>>> import numpy as np
>>> np.set_printoptions(precision=2, suppress=True, linewidth=200)
>>> rng = np.random.default_rng(28)
>>> A = np.eye(3, dtype=int)[rng.permutation(3)]
>>> print(A)
[[0 1 0]
 [0 0 1]
 [1 0 0]]
>>> r0 = np.array([-2, 0, -1])
>>> Y = A + np.outer(r0, np.eye(3)[2])
>>> print(Y)
[[ 0.  1. -2.]
 [ 0.  0.  1.]
 [ 1.  0. -1.]]
>>> print(np.round(np.linalg.det(Y) / np.linalg.det(A), 2), round(1 + np.linalg.solve(A, r0)[2], 2))
1.0 1.0
>>> x0 = np.array([-6, 6, -7])
>>> y = Y @ x0
>>> c, lr = np.zeros(3), 1 / np.linalg.norm(Y, 2) ** 2
>>> for i in range(25):
...     c -= lr * Y.T @ (Y @ c - y)
...     if i % 5 == 0: print(i, round(np.linalg.norm(Y @ c - y), 2))
... 
0 6.88
5 3.12
10 1.42
15 0.65
20 0.29
>>> print(c)
[-5.86  5.93 -7.  ]
>>> print(round(float(np.linalg.cond(Y)), 2))
6.85
>>> E = np.diag(np.array([-5, -9, -8, -6])) + 3 * np.eye(4, k=1) + 3 * np.eye(4, k=-1)
>>> print(E)
[[-5.  3.  0.  0.]
 [ 3. -9.  3.  0.]
 [ 0.  3. -8.  3.]
 [ 0.  0.  3. -6.]]
>>> O = E.astype(float).copy()
>>> for j in range(4):
...     O[:, j] -= O[:, :j] @ (O[:, :j].T @ O[:, j])
...     O[:, j] /= np.linalg.norm(O[:, j])
... 
>>> print(O)
[[-0.86 -0.46 -0.2  -0.1 ]
 [ 0.51 -0.77 -0.34 -0.17]
 [ 0.    0.44 -0.81 -0.4 ]
 [ 0.    0.    0.44 -0.9 ]]
>>> Y = O + rng.integers(-2, 3, (4, 3)) @ rng.integers(-2, 3, (3, 4))
>>> print(Y)
[[ 8.14  3.54  2.8   1.9 ]
 [-2.49 -1.77 -3.34 -5.17]
 [ 2.   -1.56  3.19  5.6 ]
 [ 3.    1.    3.44  4.1 ]]
>>> print(np.linalg.matrix_rank(Y - O, tol=1e-8))
3
>>> w1 = np.array([[-1, 0], [1, -4], [-1, 3], [0, 4]])
>>> c = np.array([5, 0])
>>> H = np.maximum(Y @ w1 + c, 0)
>>> print(H)
[[ 0.    1.85]
 [ 9.05  0.  ]
 [ 0.   38.24]
 [ 0.   22.74]]
>>> print((H > 0).astype(int))
[[0 1]
 [1 0]
 [0 1]
 [0 1]]
>>> print((H > 0).mean(axis=0))
[0.25 0.75]
>>> cent = np.array([[0, 0, 3], [1, 0, 2]])
>>> print(w1 @ cent)
[[ 0  0 -3]
 [-4  0 -5]
 [ 3  0  3]
 [ 4  0  8]]
>>> print(H @ cent)
[[ 1.85  0.    3.7 ]
 [ 0.    0.   27.15]
 [38.24  0.   76.48]
 [22.74  0.   45.49]]
>>> T = np.stack([E, -3 * E, E[::-1]])
>>> print((T @ E.T).shape)
(3, 4, 4)
>>> print(T.sum(axis=0))
[[ 10.  -6.   3.  -6.]
 [ -6.  21. -14.   3.]
 [  3. -15.  19.  -6.]
 [ -5.   3.  -6.  12.]]
>>> print(np.linalg.matrix_rank(T.reshape(3, -1)))
2
>>> print(np.einsum("bij,cij->bc", T, T))
[[ 260. -780. -102.]
 [-780. 2340.  306.]
 [-102.  306.  260.]]
>>> r0 = np.array([-4, -1, -3, 3])
>>> Y = E + np.outer(r0, np.eye(4)[3])
>>> print(np.linalg.matrix_rank(Y - E))
1
>>> print(Y)
[[-5.  3.  0. -4.]
 [ 3. -9.  3. -1.]
 [ 0.  3. -8.  0.]
 [ 0.  0.  3. -3.]]
>>> arr = np.diag(20 * np.array([5, 5, 2])) + np.array([[1, -2, 1], [1, 0, -2], [1, -2, 1]])
>>> print(arr)
[[101  -2   1]
 [  1 100  -2]
 [  1  -2  41]]
>>> Y = np.array([[-3, 3, -1], [2, 1, 2], [-2, -1, 1]])
>>> print(np.einsum("ik,kj->ji", arr, Y))
[[-309  201  -89]
 [ 300  105  -40]
 [-104  197   36]]
>>> print(np.vstack([arr, Y.T]).shape)
(6, 3)
>>> print(np.linalg.matrix_rank(arr @ Y))
3
>>> print(Y.T @ arr.T)
[[-309  201  -89]
 [ 300  105  -40]
 [-104  197   36]]
>>> print(np.einsum("ij,ij->i", arr, arr))
[10206 10005  1686]
>>> print(np.einsum("ij->j", arr))
[103  96  40]
>>> print(np.einsum("ik,kj->ij", arr, Y))
[[-309  300 -104]
 [ 201  105  197]
 [ -89  -40   36]]
>>> P = np.triu(np.array([[1, 4, 0], [0, 0, 2], [2, 2, 5]]), 1) + np.eye(3)
>>> Y = P @ arr @ np.linalg.inv(P)
>>> print(np.poly(Y))
[      1.    -242.   18338. -413680.]
>>> print(P @ arr - arr @ P)
[[   4.   -4.   -4.]
 [   2.   -8. -118.]
 [   0.   -4.    4.]]
>>> print(Y)
[[105. -22.  37.]
 [  3.  84. -88.]
 [  1.  -6.  53.]]
>>> print(np.trace(Y), np.trace(arr))
242.0 242
>>> print(round(float(np.linalg.det(arr.T)), 2))
413680.0
>>> print(np.einsum("ij,ji->", arr, arr))
21888
>>> print(round(np.linalg.det(arr[::-1]), 2))
-413680.0
>>> print(np.poly(arr))
[      1.    -242.   18338. -413680.]
>>> M = np.loadtxt("dump.csv", delimiter=",")
>>> print(M)
[[0.4  0.4  0.2  0.  ]
 [0.2  0.2  0.4  0.2 ]
 [0.17 0.17 0.33 0.33]
 [0.29 0.14 0.29 0.29]]
>>> Y = M / np.linalg.norm(M, axis=1, keepdims=True)
>>> C2 = Y @ Y.T
>>> print(np.linalg.norm(Y, axis=1))
[1. 1. 1. 1.]
>>> print(np.round(np.degrees(np.arccos(np.clip(C2[2, 1], -1, 1))), 2))
17.02
>>> O = M.astype(float).copy()
>>> for j in range(4):
...     O[:, j] -= O[:, :j] @ (O[:, :j].T @ O[:, j])
...     O[:, j] /= np.linalg.norm(O[:, j])
... 
>>> print(np.round(O.T @ O, 2) + 0)
[[1. 0. 0. 0.]
 [0. 1. 0. 0.]
 [0. 0. 1. 0.]
 [0. 0. 0. 1.]]
>>> print(np.round(O.T @ M, 2) + 0)
[[ 0.56  0.48  0.53  0.32]
 [ 0.    0.12 -0.01 -0.14]
 [ 0.    0.    0.33  0.31]
 [ 0.    0.    0.    0.13]]
>>> print(O.round(2) + 0)
[[ 0.72  0.43 -0.55  0.  ]
 [ 0.36  0.22  0.64 -0.64]
 [ 0.3   0.18  0.54  0.77]
 [ 0.51 -0.86  0.    0.  ]]
>>> C2 = M.T @ M
>>> print(np.linalg.matrix_rank(C2))
4
>>> print((M @ M.T).shape)
(4, 4)
>>> print(np.linalg.matrix_power(M, 100))
[[0.26 0.23 0.3  0.21]
 [0.26 0.23 0.3  0.21]
 [0.26 0.23 0.3  0.21]
 [0.26 0.23 0.3  0.21]]
>>> p = np.eye(4)[0]
>>> for _ in range(5):
...     p = p @ M
...     print(p.round(2))
... 
[0.4 0.4 0.2 0. ]
[0.27 0.27 0.31 0.15]
[0.26 0.24 0.31 0.2 ]
[0.26 0.23 0.31 0.21]
[0.26 0.23 0.3  0.21]
>>> K = np.loadtxt("run4.csv", delimiter=",")
>>> print(K)
[[ 0.1   0.4  -0.6   0.  ]
 [-0.2   1.3   0.8   0.1 ]
 [-0.05  1.41  0.86  0.22]
 [-1.   -0.8   1.3   0.4 ]]
>>> print((K + K.T) / 2)
[[ 0.1   0.1  -0.33 -0.5 ]
 [ 0.1   1.3   1.1  -0.35]
 [-0.33  1.1   0.86  0.76]
 [-0.5  -0.35  0.76  0.4 ]]
>>> np.linalg.determinant(K)
Traceback (most recent call last):
  File "<python-input-81>", line 1, in <module>
    np.linalg.determinant(K)
    ^^^^^^^^^^^^^^^^^^^^^
AttributeError: module 'numpy.linalg' has no attribute 'determinant'
>>> print(K @ K)
[[-0.04 -0.29 -0.26 -0.09]
 [-0.42  2.66  1.98  0.35]
 [-0.55  2.85  2.18  0.42]
 [-0.41  0.07  1.6   0.37]]
>>> assert K == K.T
Traceback (most recent call last):
  File "<python-input-83>", line 1, in <module>
    assert K == K.T
           ^^^^^^^^
ValueError: The truth value of an array with more than one element is ambiguous. Use a.any() or a.all()
